In [1]: import numpy as np

In [2]: from numpy import linalg as LA

In [3]: np.set_printoptions(precision=1, suppress=True, linewidth=140)

In [4]: rnd = lambda a: np.round(a, 1) + 0

In [5]: feats = np.load("mat.npy")

In [6]: feats
Out[6]: 
array([[ 1, -1,  1, -1,  1, -1,  1, -1],
       [ 1,  1,  1,  1, -1, -1, -1, -1],
       [ 1,  1, -1, -1, -1, -1,  1,  1],
       [ 1,  1, -1, -1,  1,  1, -1, -1]])

In [7]: out = feats[0, 0] * feats[1:] - np.outer(feats[1:, 0], feats[0])

In [8]: out
Out[8]: 
array([[ 0,  2,  0,  2, -2,  0, -2,  0],
       [ 0,  2, -2,  0, -2,  0,  0,  2],
       [ 0,  2, -2,  0,  0,  2, -2,  0]])

In [9]: feats[:, 0] / feats[0, 0]
Out[9]: array([1., 1., 1., 1.])

In [10]: LA.matrix_rank(out), LA.matrix_rank(feats)
Out[10]: (np.int64(3), np.int64(4))

In [11]: r0, r1 = feats[0], feats[2]

In [12]: r0 @ r1
Out[12]: np.int64(0)

In [13]: pr = (r0 @ r1) / (r0 @ r0) * r0

In [14]: pr
Out[14]: array([ 0., -0.,  0., -0.,  0., -0.,  0., -0.])

In [15]: r1 - pr
Out[15]: array([ 1.,  1., -1., -1., -1., -1.,  1.,  1.])

In [16]: (r1 - pr) @ r0
Out[16]: np.float64(0.0)

In [17]: out = np.array([[1, 6], [0, 5], [8, 6], [2, 8], [8, 7], [2, 4], [2, 5], [5, 2]])

In [18]: np.einsum("ij,ij->i", feats, feats)
Out[18]: array([8, 8, 8, 8])

In [19]: np.einsum("ik,kj->ji", feats, out)
Out[19]: 
array([[ 10,  -6, -12,  -6],
       [  5,   7,  -7,   1]])

In [20]: print(out.T @ feats.T)
[[ 10  -6 -12  -6]
 [  5   7  -7   1]]

In [21]: def softmax(z):
    ...:     e = np.exp(z - z.max(axis=-1, keepdims=True))
    ...:     return e / e.sum(axis=-1, keepdims=True)
    ...: 

In [22]: rnd(softmax(feats).sum(axis=1))
Out[22]: array([1., 1., 1., 1.])

In [23]: rnd(softmax(feats[3]))
Out[23]: array([0.2, 0.2, 0. , 0. , 0.2, 0.2, 0. , 0. ])

In [24]: att = feats @ feats.T / np.sqrt(8)

In [25]: rnd(softmax(att)[3] @ feats)
Out[25]: array([ 1. ,  0.9, -0.8, -0.9,  0.8,  0.7, -0.8, -0.9])

In [26]: rnd(softmax(att))
Out[26]: 
array([[0.8, 0.1, 0.1, 0.1],
       [0.1, 0.8, 0.1, 0.1],
       [0.1, 0.1, 0.8, 0.1],
       [0.1, 0.1, 0.1, 0.8]])

In [27]: mat = np.load("layer0.npy")

In [28]: mat
Out[28]: 
array([[ 3.,  4.,  8.,  9.,  2.,  0.,  7.],
       [ 0.,  5.,  0.,  0.,  2.,  5.,  4.],
       [ 0.,  0.,  1., -1., -4., -3.,  1.],
       [ 0., -5., -4., -5.,  1., -1.,  0.],
       [ 0.,  0.,  1., -3.,  4., -5.,  5.],
       [ 0.,  1., -3.,  4., -5.,  2., -4.],
       [ 0., -1.,  1.,  1.,  3.,  1.,  4.]])

In [29]: r0 = np.array([0, -2])

In [30]: print(np.cross(feats[0, :3], feats[3, :3]))
[0 2 2]

In [31]: np.correlate(feats[0], feats[3], "full")
Out[31]: array([-1,  0,  1,  0, -1,  0,  1,  0,  1,  0, -1,  0,  1,  0, -1])

In [32]: np.polyval(r0, feats[0])
Out[32]: array([-2, -2, -2, -2, -2, -2, -2, -2])

In [33]: r0 = np.array([-3, 3, -2, 1, 0, 0, -1])

In [34]: out = mat + np.outer(r0, np.eye(7)[1])

In [35]: rnd(LA.det(out) / LA.det(mat)), rnd(1 + LA.solve(mat, r0)[1])
Out[35]: (np.float64(1.5), np.float64(1.5))

In [36]: print(LA.matrix_rank(out - mat))
1

In [37]: print(out)
[[ 3.  1.  8.  9.  2.  0.  7.]
 [ 0.  8.  0.  0.  2.  5.  4.]
 [ 0. -2.  1. -1. -4. -3.  1.]
 [ 0. -4. -4. -5.  1. -1.  0.]
 [ 0.  0.  1. -3.  4. -5.  5.]
 [ 0.  1. -3.  4. -5.  2. -4.]
 [ 0. -2.  1.  1.  3.  1.  4.]]

In [38]: rnd(softmax(mat).sum(axis=1))
Out[38]: array([1., 1., 1., 1., 1., 1., 1.])

In [39]: rnd(softmax(mat[0] + 5))
Out[39]: array([0. , 0. , 0.2, 0.7, 0. , 0. , 0.1])

In [40]: att = mat @ mat.T / np.sqrt(7)

In [41]: print(rnd(softmax(att)))
[[1. 0. 0. 0. 0. 0. 0.]
 [0. 1. 0. 0. 0. 0. 0.]
 [0. 0. 1. 0. 0. 0. 0.]
 [0. 0. 0. 1. 0. 0. 0.]
 [0. 0. 0. 0. 1. 0. 0.]
 [0. 0. 0. 0. 0. 1. 0.]
 [1. 0. 0. 0. 0. 0. 0.]]

In [42]: rnd(softmax(att)[0] @ mat)
Out[42]: array([3., 4., 8., 9., 2., 0., 7.])

In [43]: rnd(softmax(att + np.triu(np.full(att.shape, -np.inf), 1)))
Out[43]: 
array([[1., 0., 0., 0., 0., 0., 0.],
       [0., 1., 0., 0., 0., 0., 0.],
       [0., 0., 1., 0., 0., 0., 0.],
       [0., 0., 0., 1., 0., 0., 0.],
       [0., 0., 0., 0., 1., 0., 0.],
       [0., 0., 0., 0., 0., 1., 0.],
       [1., 0., 0., 0., 0., 0., 0.]])

In [44]: print(softmax(att).round(6).argmax(axis=1))
[0 1 2 3 4 5 0]
